>>> import numpy as np
>>> np.set_printoptions(suppress=True, linewidth=140)
>>> tidy = lambda a: np.round(a, 3) + 0
>>> K = np.load("sample5.npy")
>>> K
array([[3., 1., 0., 0., 0.],
       [3., 2., 0., 0., 0.],
       [0., 0., 0., 1., 0.],
       [0., 0., 0., 7., 3.],
       [0., 0., 0., 8., 3.]])
>>> # rank 4
>>> np.linalg.matrix_rank(K, rtol=0.1)
np.int64(2)
>>> [round(float(x), 3) for x in np.linalg.svd(K, compute_uv=False)[:3]]
[11.48, 4.754, 0.631]
>>> np.linalg.cond(K) > 100
np.True_
>>> Uu, sv, VT = np.linalg.svd(K)
>>> np.argmax(sv[:-1] / (sv[1:] + 1e-6)) + 1
np.int64(4)
>>> tidy(sv)
array([11.48 ,  4.754,  0.631,  0.453,  0.   ])
>>> M2 = Uu[:, :4] @ np.diag(sv[:4]) @ VT[:4]
>>> tidy(np.abs(K - M2).max())
np.float64(0.0)
>>> np.linalg.matrix_rank(K, rtol=0.05)
np.int64(3)
>>> np.unique(K.round(6), axis=0).shape
(5, 5)
>>> tidy(K @ np.linalg.pinv(K) @ K)
array([[3., 1., 0., 0., 0.],
       [3., 2., 0., 0., 0.],
       [0., 0., 0., 1., 0.],
       [0., 0., 0., 7., 3.],
       [0., 0., 0., 8., 3.]])
>>> np.allclose(K[:-1].T @ np.linalg.lstsq(K[:-1].T, K[-1])[0], K[-1])
True
>>> (K != 0).astype(int)
array([[1, 1, 0, 0, 0],
       [1, 1, 0, 0, 0],
       [0, 0, 0, 1, 0],
       [0, 0, 0, 1, 1],
       [0, 0, 0, 1, 1]])
>>> (np.linalg.matrix_power((K != 0) + (K.T != 0) + np.eye(5), 5) > 0).astype(int)
array([[1, 1, 0, 0, 0],
       [1, 1, 0, 0, 0],
       [0, 0, 1, 1, 1],
       [0, 0, 1, 1, 1],
       [0, 0, 1, 1, 1]])
>>> np.flatnonzero(np.linalg.matrix_power((K != 0) + (K.T != 0) + np.eye(5), 5)[2])
array([2, 3, 4])
>>> J = np.load("layer2.npy")
>>> J
array([[4, 4, 4, 4],
       [4, 2, 4, 2],
       [4, 4, 4, 4],
       [4, 2, 4, 2]])
>>> # symmetric, so the eigenvalues are real
>>> tidy(np.linalg.norm(J, 2) / np.linalg.norm(J))
np.float64(0.988)
>>> np.linalg.cond(J) > 100
np.True_
